$ python3 -q
>>> import numpy as np
>>> from numpy import linalg as LA
>>> np.set_printoptions(suppress=True, linewidth=140)
>>> J = np.loadtxt("run13.csv", delimiter=",")
>>> J
array([[-3.,  1.,  0.,  0.,  0.,  0.,  0.,  0.],
       [ 0., -3.,  1.,  0.,  0.,  0.,  0.,  0.],
       [ 0.,  0., -3.,  1.,  0.,  0.,  0.,  0.],
       [ 0.,  0.,  0., -3.,  1.,  0.,  0.,  0.],
       [ 0.,  0.,  0.,  0., -3.,  1.,  0.,  0.],
       [ 0.,  0.,  0.,  0.,  0., -3.,  1.,  0.],
       [ 0.,  0.,  0.,  0.,  0.,  0., -3.,  1.],
       [ 0.,  0.,  0.,  0.,  0.,  0.,  0., -3.]])
>>> # triangular
>>> x = np.array([1, 2, 1, 0, 1, 1, 0, 1])
>>> y = J @ x
>>> y
array([-1., -5., -3.,  1., -2., -3.,  1., -3.])
>>> np.round(LA.solve(J.T, J[5]), 3) + 0
array([0., 0., 0., 0., 0., 1., 0., 0.])
>>> np.round(LA.solve(J, y + J[:, 5]), 3)
array([ 1.,  2.,  1., -0.,  1.,  2., -0.,  1.])
>>> np.round(LA.solve(J, -2 * y), 3)
array([-2., -4., -2., -0., -2., -2., -0., -2.])
>>> np.round(LA.solve(J, y), 3)
array([ 1.,  2.,  1., -0.,  1.,  1., -0.,  1.])
>>> LA.matrix_rank(J)
np.int64(8)
>>> np.abs(J).max()
np.float64(3.0)
>>> np.round(LA.svd(J, compute_uv=False), 3)
array([3.952, 3.811, 3.585, 3.293, 2.956, 2.61 , 2.3  , 2.08 ])
>>> np.diff(J, axis=0)
array([[ 3., -4.,  1.,  0.,  0.,  0.,  0.,  0.],
       [ 0.,  3., -4.,  1.,  0.,  0.,  0.,  0.],
       [ 0.,  0.,  3., -4.,  1.,  0.,  0.,  0.],
       [ 0.,  0.,  0.,  3., -4.,  1.,  0.,  0.],
       [ 0.,  0.,  0.,  0.,  3., -4.,  1.,  0.],
       [ 0.,  0.,  0.,  0.,  0.,  3., -4.,  1.],
       [ 0.,  0.,  0.,  0.,  0.,  0.,  3., -4.]])
>>> np.count_nonzero(J)
np.int64(15)
>>> J - J[0]
array([[ 0.,  0.,  0.,  0.,  0.,  0.,  0.,  0.],
       [ 3., -4.,  1.,  0.,  0.,  0.,  0.,  0.],
       [ 3., -1., -3.,  1.,  0.,  0.,  0.,  0.],
       [ 3., -1.,  0., -3.,  1.,  0.,  0.,  0.],
       [ 3., -1.,  0.,  0., -3.,  1.,  0.,  0.],
       [ 3., -1.,  0.,  0.,  0., -3.,  1.,  0.],
       [ 3., -1.,  0.,  0.,  0.,  0., -3.,  1.],
       [ 3., -1.,  0.,  0.,  0.,  0.,  0., -3.]])
>>> rng = np.random.default_rng(78)
>>> idx = rng.permutation(8)
>>> idx
array([0, 4, 7, 6, 2, 1, 3, 5])
>>> Y = J[idx][:, idx]
>>> Y
array([[-3.,  0.,  0.,  0.,  0.,  1.,  0.,  0.],
       [ 0., -3.,  0.,  0.,  0.,  0.,  0.,  1.],
       [ 0.,  0., -3.,  0.,  0.,  0.,  0.,  0.],
       [ 0.,  0.,  1., -3.,  0.,  0.,  0.,  0.],
       [ 0.,  0.,  0.,  0., -3.,  0.,  1.,  0.],
       [ 0.,  0.,  0.,  0.,  1., -3.,  0.,  0.],
       [ 0.,  1.,  0.,  0.,  0.,  0., -3.,  0.],
       [ 0.,  0.,  0.,  1.,  0.,  0.,  0., -3.]])
>>> np.allclose(Y, J)
False
>>> np.trace(Y)
np.float64(-24.0)
